$ python3 -q
>>> import numpy as np
>>> from numpy import linalg as LA
>>> np.set_printoptions(suppress=True, linewidth=200)
>>> def rnd(a):
...     return np.round(a, 1) + 0
... 
>>> data = np.load("data.npy")
>>> data
array([[ 5.9,  0. , -6. ],
       [10.1,  0. , -9.9]])
>>> f = np.array([0, 2])
>>> np.polyval(f, data[0])
array([2., 2., 2.])
>>> rnd(np.cross(data[0, :3], data[1, :3]))
array([ 0. , -2.2,  0. ])
>>> rnd(np.correlate(data[0], data[1], "full"))
array([-58.4,   0. , 119. ,   0. , -60.6])
>>> np.convolve(data[0], f)
array([  0. ,  11.8,   0. , -12. ])
>>> f, r1 = data[1], data[0]
>>> rnd(f @ r1)
np.float64(119.0)
>>> rnd(f @ f)
np.float64(200.0)
>>> pr = (f @ r1) / (f @ f) * f
>>> rnd(pr)
array([ 6. ,  0. , -5.9])
>>> rnd((r1 - pr) @ f)
np.float64(0.0)
>>> rnd(LA.norm(f + r1) ** 2 + LA.norm(f - r1) ** 2)
np.float64(541.7)
>>> rnd(r1 - pr)
array([-0.1,  0. , -0.1])
>>> LA.matrix_rank(np.outer(f, r1))
np.int64(1)
>>> Q, _ = LA.qr(np.array([[-0.1, 0.0, 1.2], [-0.5, -1.8, 0.1], [-0.5, 1.4, -0.4]]))
>>> evecs, _ = LA.qr(np.array([[-1.3, 0.4, 1.9, 2.2],
...     [-0.9, -1.1, -2.4, -0.4],
...     [1.1, -1.4, -0.3, -1.6],
...     [-0.1, -0.5, 0.3, -0.3]]))
>>> sigma = 10 * 0.9 ** np.arange(3)
>>> feats = Q[:, :3] * sigma @ evecs[:3]
>>> rnd(feats)
array([[-3.7,  4.7,  4.6,  3.1],
       [ 8.1,  4.1,  1.4,  2.4],
       [ 2.3, -5.4,  7.3,  1.3]])
>>> x = np.array([4, 9, 1, -8])
>>> h = np.maximum(feats @ x, 0)
>>> rnd(h)
array([ 7.1, 52. ,  0. ])
>>> np.flatnonzero(h > 1e-9)
array([0, 1])
>>> rnd(feats * (h > 1e-9)[:, None])
array([[-3.7,  4.7,  4.6,  3.1],
       [ 8.1,  4.1,  1.4,  2.4],
       [ 0. ,  0. ,  0. ,  0. ]])
